% ipython --no-banner

In [1]: import numpy as np

In [2]: import numpy.linalg as la

In [3]: np.set_printoptions(suppress=True, linewidth=140)

In [4]: other = np.array([[1, 1], [1, -1]])

In [5]: rng = np.random.default_rng(67)

In [6]: E = np.kron(other, np.kron(other, other))[rng.permutation(8)][:6]

In [7]: E
Out[7]: 
array([[ 1,  1, -1, -1,  1,  1, -1, -1],
       [ 1, -1, -1,  1,  1, -1, -1,  1],
       [ 1,  1, -1, -1, -1, -1,  1,  1],
       [ 1, -1,  1, -1, -1,  1, -1,  1],
       [ 1, -1, -1,  1, -1,  1,  1, -1],
       [ 1,  1,  1,  1, -1, -1, -1, -1]])

In [8]: other = E[0, 0] * E[1:] - np.outer(E[1:, 0], E[0])

In [9]: other
Out[9]: 
array([[ 0, -2,  0,  2,  0, -2,  0,  2],
       [ 0,  0,  0,  0, -2, -2,  2,  2],
       [ 0, -2,  2,  0, -2,  0,  0,  2],
       [ 0, -2,  0,  2, -2,  0,  2,  0],
       [ 0,  0,  2,  2, -2, -2,  0,  0]])

In [10]: np.flatnonzero(~other.round(6).any(axis=1))
Out[10]: array([], dtype=int64)

In [11]: E[:, 0] / E[0, 0]
Out[11]: array([1., 1., 1., 1., 1., 1.])

In [12]: other = E / np.sqrt((E ** 2).mean(axis=1, keepdims=True))

In [13]: other[5]
Out[13]: array([ 1.,  1.,  1.,  1., -1., -1., -1., -1.])

In [14]: M = np.array([[-2, 0, 2, 2, -1, -1, 0, 0], [0, 0, 2, 0, -1, -2, 2, 2]])

In [15]: Uu, s, Vt = la.svd(M, full_matrices=False)

In [16]: np.round(np.cumsum(s ** 2) / np.sum(s ** 2), 2)
Out[16]: array([0.73, 1.  ])

In [17]: np.round(np.abs(Vt[0]), 2)
Out[17]: array([0.26, 0.  , 0.59, 0.26, 0.3 , 0.46, 0.33, 0.33])

In [18]: (s > 1e-8).sum()
Out[18]: np.int64(2)

In [19]: np.abs(Uu[:, 0]).round(6).argmax()
Out[19]: np.int64(1)

In [20]: np.round(Uu.T @ M @ Vt.T, 2) + 0
Out[20]: 
array([[4.76, 0.  ],
       [0.  , 2.89]])

In [21]: f = np.array([8, 8])

In [22]: np.polyval(f, M[1])
Out[22]: array([ 8,  8, 24,  8,  0, -8, 24, 24])

In [23]: print(np.array([np.convolve(row, f, "same") for row in M]))
[[-16 -16  16  32   8 -16  -8   0]
 [  0   0  16  16  -8 -24   0  32]]

In [24]: np.cross(M[1, :3], M[0, :3])
Out[24]: array([ 0, -4,  0])

In [25]: np.correlate(M[1], M[0], "full")
Out[25]: array([  0,   0,   0,   0,  -2,  -2,   5,   7,  -2, -14,  -2,  10,   8,  -4,  -4])

In [26]: f, v = E[4], E[1]

In [27]: f @ f
Out[27]: np.int64(8)

In [28]: print(f @ v)
0

In [29]: p = (f @ v) / (f @ f) * f

In [30]: la.matrix_rank(np.outer(f, v))
Out[30]: np.int64(1)

In [31]: (v - p) @ f
Out[31]: np.float64(0.0)

In [32]: M.shape
Out[32]: (2, 8)

In [33]: M - M[0]
Out[33]: 
array([[ 0,  0,  0,  0,  0,  0,  0,  0],
       [ 2,  0,  0, -2,  0, -1,  2,  2]])

In [34]: np.diff(M, axis=0)
Out[34]: array([[ 2,  0,  0, -2,  0, -1,  2,  2]])

In [35]: M.sum(axis=0)
Out[35]: array([-2,  0,  4,  2, -2, -3,  2,  2])

In [36]: np.abs(M).max()
Out[36]: np.int64(2)

In [37]: G = M.T @ M

In [38]: np.round(la.svd(M, compute_uv=False) ** 2, 2)
Out[38]: array([22.66,  8.34])

In [39]: print(np.round(la.eigvalsh(G)[::-1], 2) + 0)
[22.66  8.34  0.    0.    0.    0.    0.    0.  ]

In [40]: la.matrix_rank(G)
Out[40]: np.int64(2)

In [41]: feats = np.loadtxt("run1.csv", delimiter=",")

In [42]: feats.round(2)
Out[42]: 
array([[-0.81, -1.06, -0.2 ,  1.47, -0.16],
       [-0.24, -1.34, -0.75, -1.15,  0.5 ],
       [ 1.3 , -0.29, -1.02,  0.26, -1.06],
       [-1.22,  0.43, -0.41, -0.57, -1.36],
       [-0.32,  0.9 , -1.48,  0.36,  0.87]])

In [43]: f = np.array([1, 3, 2, 2, 3])

In [44]: other = feats + np.outer(f, np.eye(5)[4])

In [45]: la.matrix_rank(la.inv(other) - la.inv(feats), tol=1e-8)
Out[45]: np.int64(1)

In [46]: round(la.det(other) / la.det(feats), 2), round(1 + la.solve(feats, f)[4], 2)
Out[46]: (np.float64(0.78), np.float64(0.78))

In [47]: other.round(2)
Out[47]: 
array([[-0.81, -1.06, -0.2 ,  1.47,  0.84],
       [-0.24, -1.34, -0.75, -1.15,  3.5 ],
       [ 1.3 , -0.29, -1.02,  0.26,  0.94],
       [-1.22,  0.43, -0.41, -0.57,  0.64],
       [-0.32,  0.9 , -1.48,  0.36,  3.87]])

In [48]: f, v = other[0], other[4]

In [49]: np.round(f @ v, 2)
Out[49]: np.float64(3.39)

In [50]: p = (f @ v) / (f @ f) * f

In [51]: la.matrix_rank(np.outer(f, v))
Out[51]: np.int64(1)

In [52]: print(round(float(la.norm(f + v) ** 2 + la.norm(f - v) ** 2), 2))
45.78

In [53]: mat = np.load("layer17.npy")

In [54]: mat
Out[54]: 
array([[ 1,  1, -1, -1,  1,  1, -1, -1],
       [ 1, -1, -1,  1,  1, -1, -1,  1],
       [ 1, -1,  1, -1,  1, -1,  1, -1],
       [ 1,  1,  1,  1, -1, -1, -1, -1]])

In [55]: other = mat / la.norm(mat, axis=1, keepdims=True)

In [56]: G = other @ other.T

In [57]: np.argwhere(np.triu(np.abs(G) > 0.95, 1))
Out[57]: array([], shape=(0, 2), dtype=int64)

In [58]: np.degrees(np.arccos(np.clip(G[3, 0], -1, 1)))
Out[58]: np.float64(90.0)

In [59]: F = np.diag(10 * np.array([2, 0, 2, 2, 1])) + np.array([[2, 1, 1, 2, 1],
    ...:     [2, 1, 2, 0, 0],
    ...:     [0, 1, 2, 1, 0],
    ...:     [1, 2, 2, 2, 0],
    ...:     [0, 2, 0, 0, 2]])

In [60]: F
Out[60]: 
array([[22,  1,  1,  2,  1],
       [ 2,  1,  2,  0,  0],
       [ 0,  1, 22,  1,  0],
       [ 1,  2,  2, 22,  0],
       [ 0,  2,  0,  0, 12]])

In [61]: x = np.array([2, 1, 2, 1, 2])

In [62]: rhs = F @ x

In [63]: c, lr = np.zeros(5), 1 / la.norm(F, 2) ** 2

In [64]: for i in range(4):
    ...:     c -= lr * F.T @ (F @ c - rhs)
    ...:     if i % 1 == 0: print(i, round(la.norm(F @ c - rhs), 2))
    ...: 
0 19.47
1 13.83
2 10.34
3 7.81

In [65]: round(float(la.cond(F)), 2)
Out[65]: 29.4

In [66]: c.round(2)
Out[66]: array([2.05, 0.49, 2.02, 1.05, 1.44])

In [67]: la.matrix_rank(F, rtol=0.1)
Out[67]: np.int64(4)

In [68]: np.round(np.abs(la.svd(F)[2][-1]), 2)
Out[68]: array([0.03, 0.98, 0.04, 0.08, 0.16])

In [69]: [round(float(x), 2) for x in la.svd(F, compute_uv=False)[:3]]
Out[69]: [24.63, 21.53, 20.21]

In [70]: np.argsort(-la.norm(F, axis=0).round(6), kind="stable")[:3]
Out[70]: array([2, 0, 3])

In [71]: O = F.astype(float).copy()

In [72]: for j in range(5):
    ...:     O[:, j] -= O[:, :j] @ (O[:, :j].T @ O[:, j])
    ...:     O[:, j] /= la.norm(O[:, j])
    ...: 

In [73]: O.round(2)
Out[73]: 
array([[ 0.99, -0.05,  0.01, -0.01,  0.08],
       [ 0.09,  0.29, -0.03, -0.27, -0.91],
       [ 0.  ,  0.32,  0.94, -0.04,  0.08],
       [ 0.05,  0.63, -0.18,  0.76, -0.01],
       [ 0.  ,  0.64, -0.28, -0.6 ,  0.39]])

In [74]: other = np.array([[0, 0, 0, 1], [2, 2, 2, 4], [5, 0, 0, 4], [5, 1, 2, 4]])

In [75]: X = other + other.T

In [76]: X
Out[76]: 
array([[0, 2, 5, 6],
       [2, 4, 2, 5],
       [5, 2, 0, 6],
       [6, 5, 6, 8]])

In [77]: f, v = mat[1], mat[2]

In [78]: f @ f
Out[78]: np.int64(8)

In [79]: p = (f @ v) / (f @ f) * f

In [80]: la.matrix_rank(np.outer(f, v))
Out[80]: np.int64(1)

In [81]: np.outer(f, v)
Out[81]: 
array([[ 1, -1,  1, -1,  1, -1,  1, -1],
       [-1,  1, -1,  1, -1,  1, -1,  1],
       [-1,  1, -1,  1, -1,  1, -1,  1],
       [ 1, -1,  1, -1,  1, -1,  1, -1],
       [ 1, -1,  1, -1,  1, -1,  1, -1],
       [-1,  1, -1,  1, -1,  1, -1,  1],
       [-1,  1, -1,  1, -1,  1, -1,  1],
       [ 1, -1,  1, -1,  1, -1,  1, -1]])

In [82]: w, vecs = la.eigh(X)

In [83]: print(round(float(w.sum()), 2), np.trace(X))
12.0 12

In [84]: np.round(la.eigvalsh(X + 2 * np.eye(4)), 2)
Out[84]: array([-3.  , -0.36,  3.87, 19.49])

In [85]: print((w > 1e-8).sum(), (w < -1e-8).sum())
2 2

In [86]: np.abs(vecs[:, -1]).round(6).argmax()
Out[86]: np.int64(3)

In [87]: np.round(la.svd(X, compute_uv=False), 2)
Out[87]: array([17.49,  5.  ,  2.36,  1.87])

In [88]: np.unique(w.round(6) + 0, return_counts=True)[1]
Out[88]: array([1, 1, 1, 1])

In [89]: np.round(vecs @ np.diag(w) @ vecs.T, 2) + 0
Out[89]: 
array([[0., 2., 5., 6.],
       [2., 4., 2., 5.],
       [5., 2., 0., 6.],
       [6., 5., 6., 8.]])

In [90]: np.round(la.eigvalsh(X @ X), 2)
Out[90]: array([  3.48,   5.56,  25.  , 305.95])

In [91]: np.round(vecs.T @ vecs, 2) + 0
Out[91]: 
array([[1., 0., 0., 0.],
       [0., 1., 0., 0.],
       [0., 0., 1., 0.],
       [0., 0., 0., 1.]])

In [92]: w.round(2)
Out[92]: array([-5.  , -2.36,  1.87, 17.49])

In [93]: A = np.array([[0, 0, 0, 1], [1, 0, 0, 0], [0, 0, 1, 0], [0, 1, 0, 0]])

In [94]: A
Out[94]: 
array([[0, 0, 0, 1],
       [1, 0, 0, 0],
       [0, 0, 1, 0],
       [0, 1, 0, 0]])

In [95]: np.flatnonzero(la.matrix_power((A != 0) + (A.T != 0) + np.eye(4), 4)[1])
Out[95]: array([0, 1, 3])

In [96]: (la.matrix_power((A != 0) + (A.T != 0) + np.eye(4), 4) > 0).astype(int)
Out[96]: 
array([[1, 1, 0, 1],
       [1, 1, 0, 1],
       [0, 0, 1, 0],
       [1, 1, 0, 1]])

In [97]: print(np.round(la.det(A), 2))
1.0

In [98]: f = np.array([2, 3, 1, 2])

In [99]: other = A + np.outer(f, np.eye(4)[1])

In [100]: la.matrix_rank(la.inv(other) - la.inv(A), tol=1e-8)
Out[100]: np.int64(1)

In [101]: x = np.array([1, -1, -1, -2])

In [102]: rhs = A @ x

In [103]: c, lr = np.zeros(4), 1 / la.norm(A, 2) ** 2

In [104]: for i in range(30):
     ...:     c -= lr * A.T @ (A @ c - rhs)
     ...:     if i % 5 == 0: print(i, round(la.norm(A @ c - rhs), 2))
     ...: 
0 0.0
5 0.0
10 0.0
15 0.0
20 0.0
25 0.0

In [105]: round(la.cond(A), 2)
Out[105]: np.float64(1.0)

In [106]: def softmax(z):
     ...:     e = np.exp(z - z.max(axis=-1, keepdims=True))
     ...:     return e / e.sum(axis=-1, keepdims=True)
     ...: 

In [107]: np.round(softmax(10 * M[1]), 2) + 0
Out[107]: array([0.  , 0.  , 0.33, 0.  , 0.  , 0.  , 0.33, 0.33])

In [108]: np.round(softmax(M[1] + 2), 2)
Out[108]: array([0.04, 0.04, 0.29, 0.04, 0.01, 0.01, 0.29, 0.29])

In [109]: np.round(softmax(M[1]), 2)
Out[109]: array([0.04, 0.04, 0.29, 0.04, 0.01, 0.01, 0.29, 0.29])

In [110]: att = M @ M.T / np.sqrt(8)

In [111]: print(np.round(softmax(att), 2))
[[0.92 0.08]
 [0.03 0.97]]

In [112]: np.round(softmax(att)[1] @ M, 2)
Out[112]: array([-0.06,  0.  ,  2.  ,  0.06, -1.  , -1.97,  1.94,  1.94])

In [113]: softmax(att).round(6).argmax(axis=1)
Out[113]: array([0, 1])

In [114]: np.round(softmax(att + np.triu(np.full(att.shape, -np.inf), 1)), 2)
Out[114]: 
array([[1.  , 0.  ],
       [0.03, 0.97]])

In [115]: th = np.radians(180)

In [116]: r_ = np.eye(4)

In [117]: r_[2, 2] = r_[0, 0] = np.cos(th)

In [118]: r_[2, 0], r_[0, 2] = -np.sin(th), np.sin(th)

In [119]: r_.round(2) + 0
Out[119]: 
array([[-1.,  0.,  0.,  0.],
       [ 0.,  1.,  0.,  0.],
       [ 0.,  0., -1.,  0.],
       [ 0.,  0.,  0.,  1.]])

In [120]: other = A @ r_.T

In [121]: np.round(la.det(r_), 2), np.trace(r_)
Out[121]: (np.float64(1.0), np.float64(0.0))

In [122]: print(other.round(2) + 0)
[[ 0.  0.  0.  1.]
 [-1.  0.  0.  0.]
 [ 0.  0. -1.  0.]
 [ 0.  1.  0.  0.]]

In [123]: print(np.abs(other - A).max(axis=0))
[2. 0. 2. 0.]

In [124]: np.round(la.svd(A, compute_uv=False), 2), np.round(la.svd(other, compute_uv=False), 2)
Out[124]: (array([1., 1., 1., 1.]), array([1., 1., 1., 1.]))

In [125]: np.allclose(la.norm(A, axis=1), la.norm(other, axis=1))
Out[125]: True

In [126]: W0 = np.loadtxt("arr.csv", delimiter=",")

In [127]: W0
Out[127]: 
array([[11., 15.,  6., 16., 24., 11., 17.],
       [20., 12., 13., 22., 24.,  9., 13.],
       [14., 11.,  7., 13., 17.,  9., 18.],
       [ 5.,  4.,  0.,  6.,  8.,  6.,  6.],
       [ 9.,  7.,  9., 14., 15.,  4.,  6.],
       [ 0.,  0.,  0.,  0.,  0.,  0.,  0.],
       [ 0.,  0.,  0.,  0.,  0.,  0.,  0.],
       [ 9.,  7.,  9., 14., 15.,  4.,  6.],
       [ 9.,  9.,  6.,  9., 12.,  3., 14.],
       [20., 12., 13., 22., 24.,  9., 13.],
       [17., 15.,  6., 20., 25.,  9., 17.],
       [ 3.,  5.,  1.,  6.,  8.,  2.,  5.],
       [15., 10., 19., 13., 16.,  6., 14.],
       [ 3.,  6.,  5.,  4.,  8.,  3.,  6.],
       [ 6.,  2.,  8.,  8.,  7.,  2.,  1.],
       [ 6.,  2.,  6.,  1.,  1.,  1.,  7.],
       [11.,  9.,  9., 15., 18., 10., 15.],
       [ 0.,  0.,  0.,  0.,  0.,  0.,  0.],
       [ 5.,  4.,  0.,  6.,  8.,  6.,  6.],
       [ 5.,  7.,  1.,  7., 11.,  8., 14.],
       [11.,  6.,  8., 14., 15.,  8.,  7.],
       [17., 18.,  7., 21., 28., 11., 25.],
       [ 0.,  0.,  0.,  0.,  0.,  0.,  0.],
       [ 5.,  7.,  1.,  7., 11.,  8., 14.],
       [ 5.,  4.,  0.,  6.,  8.,  6.,  6.],
       [15.,  8., 11.,  9., 10.,  2., 13.],
       [ 3.,  5.,  1.,  6.,  8.,  2.,  5.],
       [ 0.,  3.,  1.,  1.,  3.,  2.,  8.],
       [ 3.,  9.,  6.,  5., 11.,  5., 14.],
       [ 0.,  0.,  0.,  0.,  0.,  0.,  0.],
       [ 3.,  8.,  2.,  7., 11.,  4., 13.]])

In [128]: Uu, s, Vt = la.svd(W0)

In [129]: print(np.argmax(s[:-1] / (s[1:] + 1e-6)) + 1)
6

In [130]: s.round(2)
Out[130]: array([140.92,  25.75,  17.93,   9.86,   8.43,   3.93,   0.13])

In [131]: other = Uu[:, :6] @ np.diag(s[:6]) @ Vt[:6]

In [132]: la.matrix_rank(other)
Out[132]: np.int64(6)

In [133]: np.round(la.norm(W0 - other, 2), 2), round(s[6], 2)
Out[133]: (np.float64(0.13), np.float64(0.13))

In [134]: la.matrix_rank(W0, rtol=0.05)
Out[134]: np.int64(5)
